>>> import numpy as np
>>> np.set_printoptions(suppress=True, linewidth=100)
>>> M = np.diag(np.array([-2, -2, -2, -2]))
>>> M
array([[-2,  0,  0,  0],
       [ 0, -2,  0,  0],
       [ 0,  0, -2,  0],
       [ 0,  0,  0, -2]])
>>> # triangular, det is the product of the diagonal
>>> np.allclose(M @ M.T, M.T @ M)
True
>>> (M @ M)[0]
array([4, 0, 0, 0])
>>> M @ np.ones(4)
array([-2., -2., -2., -2.])
>>> P = np.triu(np.array([[1, 1, 0, -1], [-3, -2, 1, 3], [-3, -1, -2, -1], [0, 0, 3, 0]]), 1) + np.eye(4)
>>> B = P @ M @ np.linalg.inv(P)
>>> B
array([[-2.,  0.,  0.,  0.],
       [ 0., -2.,  0.,  0.],
       [ 0.,  0., -2.,  0.],
       [ 0.,  0.,  0., -2.]])
>>> P @ M - M @ P
array([[0., 0., 0., 0.],
       [0., 0., 0., 0.],
       [0., 0., 0., 0.],
       [0., 0., 0., 0.]])
>>> round(float(np.linalg.det(M.T)), 2)
16.0
>>> round(np.linalg.eigvals(M).sum().real, 2)
np.float64(-8.0)
>>> K = np.load("test16.npy")
>>> print(K)
[[0 0 0 0]
 [2 0 0 0]
 [0 0 0 0]
 [0 0 0 0]]
>>> # triangular
>>> u = np.array([-2, -3, -2])
>>> np.array([np.convolve(row, u, "same") for row in K])
array([[ 0,  0,  0,  0],
       [-6, -4,  0,  0],
       [ 0,  0,  0,  0],
       [ 0,  0,  0,  0]])
>>> B = np.array([[2, 3], [1, 0]])
>>> C = np.kron(B, K)
>>> round(float(np.linalg.norm(C, 2)), 2), round(np.linalg.norm(B, 2) * np.linalg.norm(K, 2), 2)
(7.3, np.float64(7.3))
>>> print(C)
[[0 0 0 0 0 0 0 0]
 [4 0 0 0 6 0 0 0]
 [0 0 0 0 0 0 0 0]
 [0 0 0 0 0 0 0 0]
 [0 0 0 0 0 0 0 0]
 [2 0 0 0 0 0 0 0]
 [0 0 0 0 0 0 0 0]
 [0 0 0 0 0 0 0 0]]
>>> np.linalg.matrix_rank(C)
np.int64(2)
>>> np.argsort(-np.linalg.norm(K, axis=0).round(6), kind="stable")[:3]
array([0, 1, 2])
>>> print(np.linalg.matrix_rank(K, rtol=0.1))
1
>>> np.round(np.linalg.norm(K, 2) / np.linalg.norm(K), 2)
np.float64(1.0)
>>> [round(float(x), 2) for x in np.linalg.svd(K, compute_uv=False)[:3]]
[2.0, 0.0, 0.0]
>>> np.linalg.cond(K) > 100
np.True_
